$ python3 -q
>>> import numpy as np
>>> import numpy.linalg as la
>>> np.set_printoptions(precision=3, suppress=True, linewidth=120)
>>> tidy = lambda a: np.round(a, 3) + 0
>>> F = np.array([[-1, 0, 0], [0, -3, 0], [0, 0, 3]])
>>> # triangular: eigenvalues sit on the diagonal
>>> ev, evecs = la.eigh(F)
>>> vec = np.array([1, -1, -2])
>>> print(evecs * np.maximum(ev, 0) @ evecs.T)
[[0. 0. 0.]
 [0. 0. 0.]
 [0. 0. 3.]]
>>> print((np.sign(evecs[:, -1].round(6)) == np.sign(evecs[0, -1].round(6))).astype(int))
[1 1 0]
>>> feats = np.array([[-0.6, -0.2, -0.7],
...     [-1.3, 0.8, -0.1],
...     [-1.3, -2.5, -1.6],
...     [1.2, -0.1, -0.1]])
>>> rng = np.random.default_rng(616359)
>>> feats[3] = feats[2] + 0.05 * rng.normal(size=3)
>>> print(tidy(feats))
[[-0.6   -0.2   -0.7  ]
 [-1.3    0.8   -0.1  ]
 [-1.3   -2.5   -1.6  ]
 [-1.344 -2.419 -1.644]]
>>> hat = feats @ la.solve(feats.T @ feats, feats.T)
>>> print(tidy(hat @ feats[:, 2]))
[-0.7   -0.1   -1.6   -1.644]
>>> print(tidy(np.diag(hat)))
[0.986 1.    0.53  0.484]
>>> print(tidy(np.trace(hat)))
3.0
>>> print(tidy(hat))
[[ 0.986  0.    -0.081  0.085]
 [ 0.     1.    -0.001  0.001]
 [-0.081 -0.001  0.53   0.492]
 [ 0.085  0.001  0.492  0.484]]
>>> T = np.stack([feats, -3 * feats, feats[::-1]])
>>> print(tidy(T.sum(axis=0)))
[[-0.144 -2.019 -0.244]
 [ 1.3   -4.1   -1.4  ]
 [ 1.3    5.8    3.1  ]
 [ 2.088  4.638  2.588]]
>>> print((T @ feats.T).shape)
(3, 4, 4)
>>> print(la.matrix_rank(T.reshape(3, -1)))
2
>>> print(T.shape)
(3, 4, 3)
>>> print(tidy(la.norm(T, axis=(1, 2))))
[ 4.908 14.725  4.908]
>>> print(la.matrix_rank(T))
[3 3 3]
>>> lab = rng.permutation(3)
>>> B = feats[:, lab] * rng.choice([-1, 1], 3)
>>> print(tidy(B))
[[ 0.7    0.6   -0.2  ]
 [ 0.1    1.3    0.8  ]
 [ 1.6    1.3   -2.5  ]
 [ 1.644  1.344 -2.419]]
>>> left, _, VT = la.svd(feats.T @ B)
>>> print(tidy(left @ VT))
[[ 0. -1.  0.]
 [ 0.  0.  1.]
 [-1.  0.  0.]]
>>> print(lab)
[2 0 1]
>>> print(tidy(la.lstsq(feats, B)[0]))
[[ 0. -1.  0.]
 [ 0.  0.  1.]
 [-1.  0.  0.]]
>>> def softmax(z):
...     e = np.exp(z - z.max(axis=-1, keepdims=True))
...     return e / e.sum(axis=-1, keepdims=True)
... 
>>> print(tidy(softmax(feats[1] + -2)))
[0.08  0.654 0.266]
>>> scores = feats @ feats.T / np.sqrt(3)
>>> print(tidy(softmax(scores + np.triu(np.full(scores.shape, -np.inf), 1))))
[[1.    0.    0.    0.   ]
 [0.278 0.722 0.    0.   ]
 [0.009 0.002 0.989 0.   ]
 [0.005 0.001 0.506 0.488]]
>>> print(tidy(softmax(scores)[1] @ feats))
[-1.162 -0.26  -0.623]
>>> vec = np.array([3, 3, 3])
>>> rhs = feats @ vec
>>> print(tidy(la.solve(feats.T @ feats, feats.T @ rhs)))
[3. 3. 3.]
>>> print(tidy(la.pinv(feats) @ feats))
[[1. 0. 0.]
 [0. 1. 0.]
 [0. 0. 1.]]
>>> rhs = rhs + 0.02 * rng.normal(size=4)
>>> print(tidy(rhs))
[ -4.485  -1.784 -16.19  -16.235]
>>> beta, *_ = la.lstsq(feats, rhs)
>>> print([round(float(la.norm(la.solve(feats.T @ feats + lam * np.eye(3), feats.T @ rhs))), 2) for lam in (0, 1, 10, 100)])
[5.19, 4.9, 3.45, 0.89]
>>> print(tidy(la.norm(rhs - feats @ beta)))
0.018
